% python3 -q
>>> import numpy as np
>>> np.set_printoptions(suppress=True, linewidth=120)
>>> u = np.array([-3, 1, -3, -1, 3, -2, 0])
>>> E = u[np.abs(np.subtract.outer(np.arange(7), np.arange(7)))]
>>> E
array([[-3,  1, -3, -1,  3, -2,  0],
       [ 1, -3,  1, -3, -1,  3, -2],
       [-3,  1, -3,  1, -3, -1,  3],
       [-1, -3,  1, -3,  1, -3, -1],
       [ 3, -1, -3,  1, -3,  1, -3],
       [-2,  3, -1, -3,  1, -3,  1],
       [ 0, -2,  3, -1, -3,  1, -3]])
>>> # equal to its transpose
>>> w, vecs = np.linalg.eigh(E)
>>> x = np.array([0, 2, 1, 1, 0, 1, 1])
>>> x @ E @ x
np.int64(-28)
>>> np.round(np.linalg.eigvalsh(E[1:, 1:]), 2)
array([-9.08, -7.15, -5.  , -2.92,  3.07,  3.08])
>>> np.abs(E).sum(axis=1).max(), np.round(np.abs(w).max(), 2)
(np.int64(15), np.float64(10.54))
>>> print(x @ E @ x / (x @ x), round(w[0], 2), np.round(w[-1], 2))
-3.5 -10.54 4.69
>>> Y = np.linalg.invert(E)
Traceback (most recent call last):
  File "<python-input-12>", line 1, in <module>
    Y = np.linalg.invert(E)
        ^^^^^^^^^^^^^^^^
AttributeError: module 'numpy.linalg' has no attribute 'invert'
>>> Y = np.linalg.inv(E)
>>> print(np.round(np.linalg.inv(Y), 2) + 0)
[[-3.  1. -3. -1.  3. -2.  0.]
 [ 1. -3.  1. -3. -1.  3. -2.]
 [-3.  1. -3.  1. -3. -1.  3.]
 [-1. -3.  1. -3.  1. -3. -1.]
 [ 3. -1. -3.  1. -3.  1. -3.]
 [-2.  3. -1. -3.  1. -3.  1.]
 [ 0. -2.  3. -1. -3.  1. -3.]]
>>> print((np.abs(Y) > 1e-9).astype(int))
[[1 1 1 1 1 1 1]
 [1 1 1 1 1 1 1]
 [1 1 1 1 1 1 1]
 [1 1 1 1 1 1 1]
 [1 1 1 1 1 1 1]
 [1 1 1 1 1 1 1]
 [1 1 1 1 1 1 1]]
>>> np.round(E @ Y, 2) + 0
array([[1., 0., 0., 0., 0., 0., 0.],
       [0., 1., 0., 0., 0., 0., 0.],
       [0., 0., 1., 0., 0., 0., 0.],
       [0., 0., 0., 1., 0., 0., 0.],
       [0., 0., 0., 0., 1., 0., 0.],
       [0., 0., 0., 0., 0., 1., 0.],
       [0., 0., 0., 0., 0., 0., 1.]])
>>> round(np.linalg.slogdet(E)[0], 2)
np.float64(-1.0)
>>> print(np.round(np.linalg.cond(E), 2))
4.91
>>> x = np.array([3, 2, 0, 1, 1, 3, 2])
>>> target = E @ x
>>> target
array([-11,  -2,  -6, -22,   2,  -9, -11])
>>> np.round(np.linalg.solve(E, target), 2)
array([ 3.,  2., -0.,  1.,  1.,  3.,  2.])
>>> print(np.round(np.linalg.solve(E, E[:, 1]), 2) + 0)
[0. 1. 0. 0. 0. 0. 0.]
>>> rng = np.random.default_rng(54)
>>> idx = rng.permutation(7)
>>> Y = E[:, idx] * rng.choice([-1, 1], 7)
>>> Y
array([[ 3, -3, -3,  1,  1,  0,  2],
       [-1,  1,  1,  3, -3,  2, -3],
       [-3, -3, -3, -1,  1, -3,  1],
       [ 1,  1, -1,  3, -3,  1,  3],
       [-3, -3,  3, -1, -1,  3, -1],
       [ 1, -1, -2,  3,  3, -1,  3],
       [-3,  3,  0,  1, -2,  3, -1]])
>>> U, _, Vh = np.linalg.svd(E.T @ Y)
>>> np.round(np.linalg.lstsq(E, Y)[0], 2) + 0
array([[ 0.,  0.,  1.,  0.,  0.,  0.,  0.],
       [ 0.,  0.,  0.,  0.,  1.,  0.,  0.],
       [ 0.,  1.,  0.,  0.,  0.,  0.,  0.],
       [ 0.,  0.,  0., -1.,  0.,  0.,  0.],
       [ 1.,  0.,  0.,  0.,  0.,  0.,  0.],
       [ 0.,  0.,  0.,  0.,  0.,  0., -1.],
       [ 0.,  0.,  0.,  0.,  0., -1.,  0.]])
>>> idx
array([4, 2, 0, 3, 1, 6, 5])
>>> K = np.load("layer16.npy")
>>> K
array([[ 3,  3,  3,  3,  3,  3,  3,  3,  3,  3,  3,  3,  3],
       [ 3,  6,  6,  6,  6,  6,  6,  6,  6,  6,  6,  6,  6],
       [ 3,  6,  9,  9,  9,  9,  9,  9,  9,  9,  9,  9,  9],
       [ 3,  6,  9, 12, 12, 12, 12, 12, 12, 12, 12, 12, 12],
       [ 3,  6,  9, 12, 15, 15, 15, 15, 15, 15, 15, 15, 15],
       [ 3,  6,  9, 12, 15, 18, 18, 18, 18, 18, 18, 18, 18],
       [ 3,  6,  9, 12, 15, 18, 21, 21, 21, 21, 21, 21, 21],
       [ 3,  6,  9, 12, 15, 18, 21, 24, 24, 24, 24, 24, 24],
       [ 3,  6,  9, 12, 15, 18, 21, 24, 27, 27, 27, 27, 27],
       [ 3,  6,  9, 12, 15, 18, 21, 24, 27, 30, 30, 30, 30],
       [ 3,  6,  9, 12, 15, 18, 21, 24, 27, 30, 33, 33, 33],
       [ 3,  6,  9, 12, 15, 18, 21, 24, 27, 30, 33, 36, 36],
       [ 3,  6,  9, 12, 15, 18, 21, 24, 27, 30, 33, 36, 39]])
>>> # equal to its transpose
>>> idx = rng.permutation(13)
>>> Y = K[:, idx] * rng.choice([-1, 1], 13)
>>> Y
array([[  3,  -3,  -3,   3,   3,  -3,   3,  -3,  -3,  -3,   3,  -3,   3],
       [  6,  -6,  -6,   6,   6,  -6,   6,  -6,  -6,  -6,   6,  -3,   6],
       [  6,  -9,  -9,   9,   9,  -9,   9,  -9,  -9,  -9,   9,  -3,   9],
       [  6, -12,  -9,  12,  12, -12,  12, -12, -12, -12,  12,  -3,  12],
       [  6, -15,  -9,  15,  15, -12,  15, -15, -15, -15,  15,  -3,  15],
       [  6, -18,  -9,  18,  18, -12,  18, -18, -18, -18,  15,  -3,  18],
       [  6, -21,  -9,  21,  18, -12,  21, -21, -21, -21,  15,  -3,  21],
       [  6, -24,  -9,  24,  18, -12,  21, -24, -24, -24,  15,  -3,  24],
       [  6, -27,  -9,  27,  18, -12,  21, -27, -27, -27,  15,  -3,  24],
       [  6, -30,  -9,  27,  18, -12,  21, -30, -30, -30,  15,  -3,  24],
       [  6, -30,  -9,  27,  18, -12,  21, -33, -33, -33,  15,  -3,  24],
       [  6, -30,  -9,  27,  18, -12,  21, -36, -33, -36,  15,  -3,  24],
       [  6, -30,  -9,  27,  18, -12,  21, -36, -33, -39,  15,  -3,  24]])
>>> U, _, Vh = np.linalg.svd(K.T @ Y)
>>> idx
array([ 1,  9,  2,  8,  5,  3,  6, 11, 10, 12,  4,  0,  7])
>>> x = np.array([-3, -5, -3, -3, -5, 5, -2, 5, 0, -3, -2, -4, -4])
>>> h = np.maximum(Y @ x, 0)
>>> np.tanh(Y @ x)
array([-1., -1., -1., -1., -1., -1., -1., -1., -1., -1., -1., -1., -1.])
>>> J = np.load("run19.npy")
>>> J
array([[  1,  -4,  16, -64],
       [  1,  -3,   9, -27],
       [  1,  -2,   4,  -8],
       [  1,  -1,   1,  -1],
       [  1,   0,   0,   0],
       [  1,   1,   1,   1],
       [  1,   2,   4,   8],
       [  1,   3,   9,  27],
       [  1,   4,  16,  64],
       [  1,   5,  25, 125]])
>>> # column 3 dominates
>>> x = np.array([-2, 2, 3, 0])
>>> target = J @ x
>>> np.round(np.linalg.lstsq(J, target)[0], 2) + 0
array([-2.,  2.,  3.,  0.])
>>> np.round(np.linalg.solve(J.T @ J, J.T @ target), 2) + 0
array([-2.,  2.,  3.,  0.])
>>> target = target + 0.3 * rng.normal(size=10)
>>> target.round(2)
array([37.66, 19.34,  6.07, -1.1 , -1.75,  3.48, 14.41, 31.1 , 53.9 , 82.83])
>>> c, *_ = np.linalg.lstsq(J, target)
>>> c.round(2) + 0
array([-1.72,  2.05,  2.98,  0.  ])
>>> [round(float(np.linalg.norm(np.linalg.solve(J.T @ J + lam * np.eye(4), J.T @ target))), 2) for lam in (0, 1, 10, 100)]
[4.0, 3.71, 3.0, 2.51]
>>> Y = np.c_[J[:, :2] @ np.array([[4, -4], [1, -4]]), np.array([-1, 2, -3, -3, -3, -1, -1, -2, -2, 2])]
>>> Y
array([[  0,  12,  -1],
       [  1,   8,   2],
       [  2,   4,  -3],
       [  3,   0,  -3],
       [  4,  -4,  -3],
       [  5,  -8,  -1],
       [  6, -12,  -1],
       [  7, -16,  -2],
       [  8, -20,  -2],
       [  9, -24,   2]])
>>> np.round(np.linalg.norm(Y - J @ np.linalg.lstsq(J, Y)[0], axis=0), 2) + 0
array([0.  , 0.  , 4.38])
>>> np.linalg.matrix_rank(np.c_[J, Y])
np.int64(5)
>>> data = np.loadtxt("m.csv", delimiter=",")
>>> print(data.round(2) + 0)
[[-0.3  -0.47  0.31 -0.15 -0.23  0.34 -0.01 -0.15  0.07  0.22  0.5 ]
 [ 0.   -0.35  0.27 -0.14 -0.03 -0.34 -0.59  0.45 -0.23  0.1  -0.16]
 [-0.03 -0.48 -0.37 -0.5   0.3  -0.03 -0.01 -0.26  0.11 -0.12 -0.34]
 [-0.23  0.37  0.09 -0.23 -0.42 -0.52 -0.12 -0.22  0.1  -0.07 -0.06]
 [ 0.07 -0.2  -0.26  0.61  0.13 -0.21 -0.16 -0.1  -0.32  0.09  0.19]
 [ 0.57  0.08 -0.1  -0.27  0.2  -0.28 -0.05  0.03  0.31  0.35  0.5 ]
 [ 0.37 -0.12  0.32  0.33 -0.12  0.18 -0.25 -0.19  0.55  0.04 -0.4 ]
 [ 0.23 -0.25  0.11  0.04 -0.25 -0.26 -0.01 -0.53 -0.16 -0.42  0.2 ]
 [-0.37  0.16  0.37  0.04  0.41 -0.15 -0.04 -0.33  0.03  0.4  -0.05]
 [-0.37  0.12 -0.32  0.13  0.17  0.08 -0.55 -0.01  0.42 -0.33  0.29]
 [-0.27 -0.34 -0.21  0.27 -0.13 -0.44  0.39  0.11  0.38  0.23 -0.09]
 [ 0.    0.04 -0.39 -0.07 -0.58  0.19 -0.16  0.04  0.    0.36 -0.05]
 [-0.03 -0.09  0.24  0.01 -0.02 -0.1   0.26  0.45  0.26 -0.41  0.18]]
>>> # orthonormal columns
>>> idx = rng.permutation(11)
>>> Y = data[:, idx] * rng.choice([-1, 1], 11)
>>> Y.round(2) + 0
array([[-0.15, -0.3 , -0.34,  0.5 , -0.22,  0.31, -0.23,  0.07, -0.15, -0.01,  0.47],
       [-0.14,  0.  ,  0.34, -0.16, -0.1 ,  0.27, -0.03, -0.23,  0.45, -0.59,  0.35],
       [-0.5 , -0.03,  0.03, -0.34,  0.12, -0.37,  0.3 ,  0.11, -0.26, -0.01,  0.48],
       [-0.23, -0.23,  0.52, -0.06,  0.07,  0.09, -0.42,  0.1 , -0.22, -0.12, -0.37],
       [ 0.61,  0.07,  0.21,  0.19, -0.09, -0.26,  0.13, -0.32, -0.1 , -0.16,  0.2 ],
       [-0.27,  0.57,  0.28,  0.5 , -0.35, -0.1 ,  0.2 ,  0.31,  0.03, -0.05, -0.08],
       [ 0.33,  0.37, -0.18, -0.4 , -0.04,  0.32, -0.12,  0.55, -0.19, -0.25,  0.12],
       [ 0.04,  0.23,  0.26,  0.2 ,  0.42,  0.11, -0.25, -0.16, -0.53, -0.01,  0.25],
       [ 0.04, -0.37,  0.15, -0.05, -0.4 ,  0.37,  0.41,  0.03, -0.33, -0.04, -0.16],
       [ 0.13, -0.37, -0.08,  0.29,  0.33, -0.32,  0.17,  0.42, -0.01, -0.55, -0.12],
       [ 0.27, -0.27,  0.44, -0.09, -0.23, -0.21, -0.13,  0.38,  0.11,  0.39,  0.34],
       [-0.07,  0.  , -0.19, -0.05, -0.36, -0.39, -0.58,  0.  ,  0.04, -0.16, -0.04],
       [ 0.01, -0.03,  0.1 ,  0.18,  0.41,  0.24, -0.02,  0.26,  0.45,  0.26,  0.09]])
>>> U, _, Vh = np.linalg.svd(data.T @ Y)
>>> np.round(U @ Vh, 2) + 0
array([[ 0.,  1.,  0.,  0.,  0.,  0.,  0.,  0.,  0.,  0.,  0.],
       [ 0.,  0.,  0.,  0.,  0.,  0.,  0.,  0.,  0.,  0., -1.],
       [ 0.,  0.,  0.,  0.,  0.,  1.,  0.,  0.,  0.,  0.,  0.],
       [ 1.,  0.,  0.,  0.,  0.,  0.,  0.,  0.,  0.,  0.,  0.],
       [ 0.,  0.,  0.,  0.,  0.,  0.,  1.,  0.,  0.,  0.,  0.],
       [ 0.,  0., -1.,  0.,  0.,  0.,  0.,  0.,  0.,  0.,  0.],
       [ 0.,  0.,  0.,  0.,  0.,  0.,  0.,  0.,  0.,  1.,  0.],
       [ 0.,  0.,  0.,  0.,  0.,  0.,  0.,  0.,  1.,  0.,  0.],
       [ 0.,  0.,  0.,  0.,  0.,  0.,  0.,  1.,  0.,  0.,  0.],
       [ 0.,  0.,  0.,  0., -1.,  0.,  0.,  0.,  0.,  0.,  0.],
       [ 0.,  0.,  0.,  1.,  0.,  0.,  0.,  0.,  0.,  0.,  0.]])
>>> x = np.array([2, 1, -1, 2, 1, -2, -3, 3, 3, 1, 3])
>>> target = Y @ x
>>> np.round(np.linalg.solve(Y.T @ Y, Y.T @ target), 2)
array([ 2.,  1., -1.,  2.,  1., -2., -3.,  3.,  3.,  1.,  3.])
>>> print(target.round(2))
[ 1.77 -0.39 -0.79 -1.78  0.65  0.7   1.27  0.09 -4.31  1.34  3.13  1.97  2.88]
>>> target = target + 0.3 * rng.normal(size=13)
>>> target.round(2)
array([ 2.33, -0.39, -0.69, -1.85,  0.81,  0.35,  1.32,  0.52, -4.62,  1.25,  3.05,  1.68,  3.09])
>>> c, *_ = np.linalg.lstsq(Y, target)
>>> print(round(float(np.linalg.norm(target - Y @ c)), 2))
0.22
>>> proj = data @ np.linalg.solve(data.T @ data, data.T)
>>> np.round(np.linalg.eigvalsh(proj), 2) + 0
array([0., 0., 1., 1., 1., 1., 1., 1., 1., 1., 1., 1., 1.])
>>> np.allclose(proj @ proj, proj)
True
>>> Y = np.c_[data[:, :3] @ np.array([[2, -1, 0], [2, 0, -1], [1, -2, 2]]), np.array([3, 5, 1, 2, 0, -3, 5, -1, -2, 2, 3, 5, 3])]
>>> Y.round(2)
array([[-1.24, -0.32,  1.1 ,  3.  ],
       [-0.42, -0.55,  0.9 ,  5.  ],
       [-1.39,  0.77, -0.25,  1.  ],
       [ 0.36,  0.05, -0.18,  2.  ],
       [-0.53,  0.45, -0.31,  0.  ],
       [ 1.2 , -0.37, -0.28, -3.  ],
       [ 0.82, -1.01,  0.76,  5.  ],
       [ 0.08, -0.46,  0.47, -1.  ],
       [-0.06, -0.36,  0.58, -2.  ],
       [-0.82,  1.01, -0.76,  2.  ],
       [-1.43,  0.69, -0.08,  3.  ],
       [-0.32,  0.79, -0.83,  5.  ],
       [-0.01, -0.45,  0.57,  3.  ]])
>>> np.round(np.linalg.norm(np.linalg.qr(data)[0].T @ Y, axis=0) ** 2 / ((Y ** 2).sum(axis=0) + 1e-12), 2)
array([1.  , 1.  , 1.  , 0.95])
>>> np.round(np.linalg.lstsq(data, Y[:, 0])[0], 2) + 0
array([2., 2., 1., 0., 0., 0., 0., 0., 0., 0., 0.])
>>> print(np.linalg.matrix_rank(np.c_[data, Y]))
12
>>> feats = np.load("x.npy")
>>> feats.round(2) + 0
array([[-0.63,  1.63, -0.07,  1.  ,  1.65, -0.79, -0.77, -0.88, -0.45],
       [ 0.61,  0.23,  0.37,  1.7 ,  0.11,  0.62,  1.35, -1.46, -1.1 ],
       [-1.  ,  1.24, -0.33, -0.39,  1.36, -1.14, -1.67,  0.31,  0.42],
       [-0.16,  1.35,  0.13,  1.61,  1.3 , -0.29,  0.1 , -1.4 , -0.89],
       [-0.98,  1.37, -0.3 , -0.15,  1.47, -1.13, -1.58,  0.11,  0.28],
       [ 0.96, -0.73,  0.39,  1.05, -0.86,  1.06,  1.75, -0.88, -0.79],
       [ 0.32, -1.48, -0.07, -1.46, -1.45,  0.46,  0.18,  1.27,  0.78],
       [ 0.04,  1.13,  0.2 ,  1.74,  1.07, -0.06,  0.44, -1.51, -1.01],
       [ 0.24,  0.87,  0.27,  1.81,  0.78,  0.17,  0.78, -1.56, -1.08],
       [-0.22,  1.4 ,  0.11,  1.56,  1.36, -0.35,  0.  , -1.36, -0.85],
       [-0.13, -1.02, -0.23, -1.78, -0.94, -0.05, -0.6 ,  1.54,  1.05],
       [-0.75,  1.63, -0.14,  0.73,  1.68, -0.92, -1.03, -0.65, -0.27],
       [ 0.58,  0.31,  0.36,  1.73,  0.19,  0.57,  1.3 , -1.48, -1.1 ],
       [-0.14, -1.01, -0.24, -1.78, -0.93, -0.05, -0.61,  1.54,  1.05],
       [-0.99,  0.96, -0.38, -0.79,  1.09, -1.11, -1.75,  0.66,  0.64],
       [ 0.77, -0.12,  0.39,  1.53, -0.25,  0.81,  1.55, -1.31, -1.03],
       [-0.93,  1.49, -0.26,  0.13,  1.58, -1.1 , -1.45, -0.13,  0.11],
       [-0.11,  1.3 ,  0.15,  1.65,  1.25, -0.23,  0.19, -1.43, -0.93],
       [ 0.83, -1.6 ,  0.19, -0.51, -1.66,  1.  ,  1.2 ,  0.46,  0.13],
       [ 0.08, -1.26, -0.16, -1.68, -1.21,  0.19, -0.25,  1.45,  0.95],
       [-0.14, -1.01, -0.24, -1.78, -0.93, -0.05, -0.61,  1.54,  1.05],
       [ 0.31, -1.48, -0.07, -1.46, -1.45,  0.46,  0.18,  1.27,  0.78],
       [-1.  ,  1.07, -0.36, -0.65,  1.19, -1.13, -1.73,  0.54,  0.57],
       [-0.99,  1.28, -0.33, -0.33,  1.39, -1.14, -1.65,  0.26,  0.38]])
>>> # rows and columns are dependent
>>> idx = feats[:, 0] > np.median(feats[:, 0])
>>> u = feats[idx].mean(axis=0) - feats[~idx].mean(axis=0)
>>> print(((feats - feats.mean(axis=0)) @ u > 0).astype(int))
[0 1 0 0 0 1 1 1 1 0 1 0 1 1 0 1 0 0 1 1 1 1 0 0]
>>> round((((feats - feats.mean(axis=0)) @ u > 0) == idx).mean(), 2)
np.float64(0.88)
>>> np.argsort(-np.abs(u).round(6), kind="stable")
array([6, 4, 1, 5, 0, 8, 3, 2, 7])
